$ ipython --no-banner

In [1]: import numpy as np

In [2]: from numpy import linalg as LA

In [3]: np.set_printoptions(suppress=True, linewidth=100)

In [4]: K = np.load("m.npy")

In [5]: print(K)
[[-4  0 -2]
 [ 2  0  1]]

In [6]: print(np.abs(np.diag(LA.qr(K)[1])) > 1e-9)
[ True False]

In [7]: print(np.round(K @ LA.pinv(K) @ K, 1))
[[-4.  0. -2.]
 [ 2.  0.  1.]]

In [8]: try:
   ...:     LA.inv(K)
   ...: except LA.LinAlgError as e:
   ...:     print("failed:", e)
   ...: 
failed: Last 2 dimensions of the array must be square

In [9]: t = np.radians(30)

In [10]: r_ = np.eye(3)

In [11]: r_[1, 1] = r_[0, 0] = np.cos(t)

In [12]: r_[1, 0], r_[0, 1] = -np.sin(t), np.sin(t)

In [13]: print(r_.round(1))
[[ 0.9  0.5  0. ]
 [-0.5  0.9  0. ]
 [ 0.   0.   1. ]]

In [14]: A2 = K @ r_.T

In [15]: print(np.allclose(K @ K.T, A2 @ A2.T))
True

In [16]: print(np.allclose(LA.norm(K, axis=1), LA.norm(A2, axis=1)))
True

In [17]: M, _ = LA.qr(np.array([[-0.5, -1.4, -0.5, 0.0, -1.4],
    ...:     [0.7, -0.5, 0.8, 0.3, -0.6],
    ...:     [-2.0, -1.4, -2.1, 0.0, -0.7],
    ...:     [-0.8, 0.7, -1.6, 0.5, -1.4],
    ...:     [-0.6, -0.2, 0.5, 0.1, 0.5]]))

In [18]: print(M.round(1) + 0)
[[-0.2 -0.6  0.2 -0.1  0.7]
 [ 0.3 -0.4  0.1 -0.7 -0.4]
 [-0.8 -0.2  0.1  0.1 -0.5]
 [-0.3  0.6  0.4 -0.6  0.2]
 [-0.3  0.  -0.9 -0.3  0.2]]

In [19]: A2 = np.array([[-1, -2], [0, -2], [1, 2], [-1, 3], [1, 1]])

In [20]: print(np.round(np.einsum("ik,kj->ji", M, A2), 1))
[[ 1.2  0.1  0.3  1.5 -0.1]
 [ 2.5 -2.1  2.2 -1.2 -2.2]]

In [21]: A2 @ M
---------------------------------------------------------------------------
ValueError                                Traceback (most recent call last)
Cell In[21], line 1
----> 1 A2 @ M

ValueError: matmul: Input operand 1 has a mismatch in its core dimension 0, with gufunc signature (n?,k),(k,m?)->(n?,m?) (size 5 is different from 2)

In [22]: print(np.vstack([M, A2.T]).shape)
(7, 5)

In [23]: t = np.radians(72)

In [24]: r_ = np.eye(5)

In [25]: r_[3, 3] = r_[4, 4] = np.cos(t)

In [26]: r_[3, 4], r_[4, 3] = -np.sin(t), np.sin(t)

In [27]: print(r_.round(1))
[[ 1.   0.   0.   0.   0. ]
 [ 0.   1.   0.   0.   0. ]
 [ 0.   0.   1.   0.   0. ]
 [ 0.   0.   0.   0.3 -1. ]
 [ 0.   0.   0.   1.   0.3]]

In [28]: A2 = M @ r_.T

In [29]: print(round(float(LA.det(r_)), 1), round(np.trace(r_), 1))
1.0 3.6

In [30]: print(A2.round(1) + 0)
[[-0.2 -0.6  0.2 -0.7  0.1]
 [ 0.3 -0.4  0.1  0.2 -0.8]
 [-0.8 -0.2  0.1  0.5  0. ]
 [-0.3  0.6  0.4 -0.4 -0.5]
 [-0.3  0.  -0.9 -0.3 -0.3]]

In [31]: proj = np.triu(np.array([[-2, -2, 1, 3, 3],
    ...:     [3, 0, 3, -1, -3],
    ...:     [2, -1, -3, 2, -2],
    ...:     [3, -3, 2, -2, -2],
    ...:     [2, 1, 3, 3, -1]]), 1) + np.eye(5)

In [32]: A2 = proj @ M @ LA.inv(proj)

In [33]: print(np.round(np.trace(A2), 1), round(np.trace(M), 1))
-1.0 -1.0

In [34]: E = np.array([[0, 1, 0, 1, 1],
    ...:     [1, 0, 0, 1, 0],
    ...:     [0, 0, 0, 0, 0],
    ...:     [1, 1, 0, 0, 0],
    ...:     [1, 0, 0, 0, 0]])

In [35]: # looks like rank 4

In [36]: rng = np.random.default_rng(1737)

In [37]: z = rng.permutation(5)

In [38]: print(z)
[1 0 2 3 4]

In [39]: A2 = M[z][:, z]

In [40]: print(A2.round(1) + 0)
[[-0.4  0.3  0.1 -0.7 -0.4]
 [-0.6 -0.2  0.2 -0.1  0.7]
 [-0.2 -0.8  0.1  0.1 -0.5]
 [ 0.6 -0.3  0.4 -0.6  0.2]
 [ 0.  -0.3 -0.9 -0.3  0.2]]

In [41]: print(round(LA.det(A2), 1), round(LA.det(M[z]), 1))
1.0 -1.0

In [42]: U, sig, vt = LA.svd(K)

In [43]: print(sig.round(1) + 0)
[5. 0.]

In [44]: A2 = U[:, :1] @ np.diag(sig[:1]) @ vt[:1]

In [45]: print(np.round(LA.norm(K - A2, 2), 1), round(sig[1], 1))
0.0 0.0

In [46]: print(np.round(LA.norm(K - A2) / LA.norm(K), 1))
0.0

In [47]: print(LA.matrix_rank(A2))
1

In [48]: print(LA.cond(E) > 100)
True

In [49]: print(np.argsort(-LA.norm(E, axis=0).round(6), kind="stable")[:3])
[0 1 3]

In [50]: print(LA.matrix_rank(E, rtol=0.1))
4

In [51]: print(round(LA.norm(E, 2) / LA.norm(E), 1))
0.8

In [52]: print(np.trace(E @ E @ E) // 6)
1

In [53]: Lm = np.diag(E.sum(axis=1)) - E

In [54]: print((LA.eigvalsh(Lm) < 1e-8).sum())
2

In [55]: print(Lm @ np.ones(5))
[0. 0. 0. 0. 0.]

In [56]: print(np.round(LA.eigvalsh(Lm), 1) + 0)
[0. 0. 1. 3. 4.]

In [57]: z = rng.permutation(5)

In [58]: print(z)
[0 3 2 1 4]

In [59]: A2 = E[z][:, z]

In [60]: print(round(float(LA.det(A2)), 1), round(LA.det(E[z]), 1))
0.0 0.0

In [61]: print(np.trace(A2))
0

In [62]: arr = np.load("case1.npy")

In [63]: print(arr)
[[-0.9 -3.   0. ]
 [ 3.  -2.9  3. ]
 [-1.  -3.   0.1]]

In [64]: vec = np.array([2, 1, 3])

In [65]: print((arr @ vec).argmax())
1

In [66]: print(arr @ vec)
[-4.8 12.1 -4.7]

In [67]: print(LA.norm(arr @ vec) <= LA.norm(arr, 2) * LA.norm(vec) + 1e-9)
True

In [68]: print(np.round(arr * vec, 1))
[[-1.8 -3.   0. ]
 [ 6.  -2.9  9. ]
 [-2.  -3.   0.3]]

In [69]: print(np.sign((arr @ vec).round(6)))
[-1.  1. -1.]

In [70]: print(np.einsum("ij,j->i", arr, vec))
[-4.8 12.1 -4.7]

In [71]: print((arr * vec).sum(axis=1))
[-4.8 12.1 -4.7]

In [72]: print(arr @ (2 * vec))
[-9.6 24.2 -9.4]
